>>> import numpy as np
>>> np.set_printoptions(precision=2, suppress=True, linewidth=200)
>>> mat = np.loadtxt("test13.csv", delimiter=",")
>>> mat
array([[ 0.89,  0.28, -0.12, -0.72,  0.06,  1.28, -0.53,  0.05, -0.13, -1.04],
       [ 0.28,  1.66,  0.69, -0.49,  0.85,  0.45, -0.37, -0.24,  0.11, -0.1 ],
       [-0.12,  0.69,  1.97,  0.55,  0.27,  0.36, -0.27, -0.37, -0.34, -0.49],
       [-0.72, -0.49,  0.55, -0.05, -0.07,  0.56, -0.25,  0.99, -0.62,  0.24],
       [ 0.06,  0.85,  0.27, -0.07,  1.34, -0.32,  0.94,  1.11, -0.12,  1.06],
       [ 1.28,  0.45,  0.36,  0.56, -0.32, -0.68,  0.44,  0.28,  0.83,  0.93],
       [-0.53, -0.37, -0.27, -0.25,  0.94,  0.44,  2.15, -0.27,  0.09, -0.51],
       [ 0.05, -0.24, -0.37,  0.99,  1.11,  0.28, -0.27,  0.64,  1.04, -1.14],
       [-0.13,  0.11, -0.34, -0.62, -0.12,  0.83,  0.09,  1.04,  1.06, -0.56],
       [-1.04, -0.1 , -0.49,  0.24,  1.06,  0.93, -0.51, -1.14, -0.56,  1.01]])
>>> r = np.linalg.matrix_rank(mat)
>>> r
np.int64(9)
>>> N = np.linalg.svd(mat)[2][r:].T
>>> [int(np.linalg.matrix_rank(mat[:, :j + 1])) for j in range(10)]
[1, 2, 3, 4, 5, 6, 7, 8, 9, 9]
>>> N[:, 0] / N[np.abs(N[:, 0]).round(6).argmax(), 0]
array([-0.25,  1.  , -0.66,  0.99, -0.71,  0.42,  0.38,  0.24, -0.54, -0.19])
>>> np.allclose(mat @ N, 0)
True
>>> N @ N.T
array([[ 0.02, -0.07,  0.04, -0.07,  0.05, -0.03, -0.03, -0.02,  0.04,  0.01],
       [-0.07,  0.27, -0.18,  0.27, -0.19,  0.11,  0.1 ,  0.07, -0.15, -0.05],
       [ 0.04, -0.18,  0.12, -0.18,  0.13, -0.07, -0.07, -0.04,  0.1 ,  0.03],
       [-0.07,  0.27, -0.18,  0.27, -0.19,  0.11,  0.1 ,  0.06, -0.15, -0.05],
       [ 0.05, -0.19,  0.13, -0.19,  0.14, -0.08, -0.07, -0.05,  0.1 ,  0.04],
       [-0.03,  0.11, -0.07,  0.11, -0.08,  0.05,  0.04,  0.03, -0.06, -0.02],
       [-0.03,  0.1 , -0.07,  0.1 , -0.07,  0.04,  0.04,  0.02, -0.06, -0.02],
       [-0.02,  0.07, -0.04,  0.06, -0.05,  0.03,  0.02,  0.02, -0.04, -0.01],
       [ 0.04, -0.15,  0.1 , -0.15,  0.1 , -0.06, -0.06, -0.04,  0.08,  0.03],
       [ 0.01, -0.05,  0.03, -0.05,  0.04, -0.02, -0.02, -0.01,  0.03,  0.01]])
>>> np.round(mat @ N, 2) + 0
array([[0.],
       [0.],
       [0.],
       [0.],
       [0.],
       [0.],
       [0.],
       [0.],
       [0.],
       [0.]])
